>>> import numpy as np
>>> np.set_printoptions(precision=3, suppress=True, linewidth=200, legacy="1.25")
>>> tidy = lambda a: np.round(a, 3) + 0
>>> M = np.load("a.npy")
>>> print(M)
[[ -6   5   3   5]
 [ -8   2   4   1]
 [-10   0   5   1]
 [ -4   0   2   2]]
>>> other = np.array([[5, -3, -3], [-2, 0, 1]])
>>> Z = np.kron(other, M)
>>> print(Z.shape)
(8, 12)
>>> print(np.linalg.matrix_rank(Z))
6
>>> Z
array([[-30,  25,  15,  25,  18, -15,  -9, -15,  18, -15,  -9, -15],
       [-40,  10,  20,   5,  24,  -6, -12,  -3,  24,  -6, -12,  -3],
       [-50,   0,  25,   5,  30,   0, -15,  -3,  30,   0, -15,  -3],
       [-20,   0,  10,  10,  12,   0,  -6,  -6,  12,   0,  -6,  -6],
       [ 12, -10,  -6, -10,   0,   0,   0,   0,  -6,   5,   3,   5],
       [ 16,  -4,  -8,  -2,   0,   0,   0,   0,  -8,   2,   4,   1],
       [ 20,   0, -10,  -2,   0,   0,   0,   0, -10,   0,   5,   1],
       [  8,   0,  -4,  -4,   0,   0,   0,   0,  -4,   0,   2,   2]])
>>> Uu, sigma, Vt = np.linalg.svd(Z)
>>> np.argmax(sigma[:-1] / (sigma[1:] + 1e-6)) + 1
6
>>> tidy(sigma)
array([118.234,  37.563,  17.054,  11.272,   5.418,   1.626,   0.   ,   0.   ])
>>> other = Uu[:, :6] @ np.diag(sigma[:6]) @ Vt[:6]
>>> np.linalg.matrix_rank(other)
6
>>> print(tidy(np.linalg.norm(Z - other, 2)), tidy(sigma[6]))
0.0 0.0
>>> tidy(other)
array([[-30.,  25.,  15.,  25.,  18., -15.,  -9., -15.,  18., -15.,  -9., -15.],
       [-40.,  10.,  20.,   5.,  24.,  -6., -12.,  -3.,  24.,  -6., -12.,  -3.],
       [-50.,   0.,  25.,   5.,  30.,   0., -15.,  -3.,  30.,   0., -15.,  -3.],
       [-20.,   0.,  10.,  10.,  12.,   0.,  -6.,  -6.,  12.,   0.,  -6.,  -6.],
       [ 12., -10.,  -6., -10.,   0.,   0.,   0.,   0.,  -6.,   5.,   3.,   5.],
       [ 16.,  -4.,  -8.,  -2.,   0.,   0.,   0.,   0.,  -8.,   2.,   4.,   1.],
       [ 20.,   0., -10.,  -2.,   0.,   0.,   0.,   0., -10.,   0.,   5.,   1.],
       [  8.,   0.,  -4.,  -4.,   0.,   0.,   0.,   0.,  -4.,   0.,   2.,   2.]])
>>> (M - M.T) / 2
array([[ 0. ,  6.5,  6.5,  4.5],
       [-6.5,  0. ,  2. ,  0.5],
       [-6.5, -2. ,  0. , -0.5],
       [-4.5, -0.5,  0.5,  0. ]])
>>> tidy(np.linalg.det(M))
0.0
>>> np.allclose(M @ M.T, M.T @ M)
False
>>> (M + M.T) / 2
array([[-6. , -1.5, -3.5,  0.5],
       [-1.5,  2. ,  2. ,  0.5],
       [-3.5,  2. ,  5. ,  1.5],
       [ 0.5,  0.5,  1.5,  2. ]])
>>> print(M.reshape(-1, 2))
[[ -6   5]
 [  3   5]
 [ -8   2]
 [  4   1]
 [-10   0]
 [  5   1]
 [ -4   0]
 [  2   2]]
>>> blk = M.reshape(4, 2, -1)
>>> blk[:, 0]
array([[ -6,   5],
       [ -8,   2],
       [-10,   0],
       [ -4,   0]])
>>> np.swapaxes(blk, 1, 2)[2]
array([[-10,   5],
       [  0,   1]])
>>> np.einsum("ihd,jhd->hij", blk, blk).shape
(2, 4, 4)
>>> blk.shape
(4, 2, 2)
>>> rng = np.random.default_rng(362)
>>> idx = rng.integers(0, 3, 3)
>>> E = np.triu((idx[:, None] == idx) & (rng.random((3, 3)) < 0.8), 1).astype(int)
>>> E += E.T
>>> E
array([[0, 0, 0],
       [0, 0, 0],
       [0, 0, 0]])
>>> r = np.linalg.matrix_rank(M)
>>> r
3
>>> N = np.linalg.svd(M)[2][r:].T
>>> np.linalg.matrix_rank(M.T @ M), np.linalg.matrix_rank(M @ M.T)
(3, 3)
>>> [int(np.linalg.matrix_rank(M[:i])) for i in range(1, len(M) + 1)]
[1, 2, 3, 3]
>>> print(tidy(N @ N.T))
[[0.2 0.  0.4 0. ]
 [0.  0.  0.  0. ]
 [0.4 0.  0.8 0. ]
 [0.  0.  0.  0. ]]
>>> [int(np.linalg.matrix_rank(M[:, :j + 1])) for j in range(4)]
[1, 2, 2, 3]
>>> Uu, sigma, Vt = np.linalg.svd(M)
>>> np.argmax(sigma[:-1] / (sigma[1:] + 1e-6)) + 1
3
>>> other = Uu[:, :3] @ np.diag(sigma[:3]) @ Vt[:3]
>>> tidy(np.linalg.norm(M - other) / np.linalg.norm(M))
0.0
>>> tidy(np.linalg.norm(M - other, 2)), tidy(sigma[3])
(0.0, 0.0)
>>> tidy(np.abs(M - other).max())
0.0
>>> np.linalg.matrix_rank(M, rtol=0.05)
3
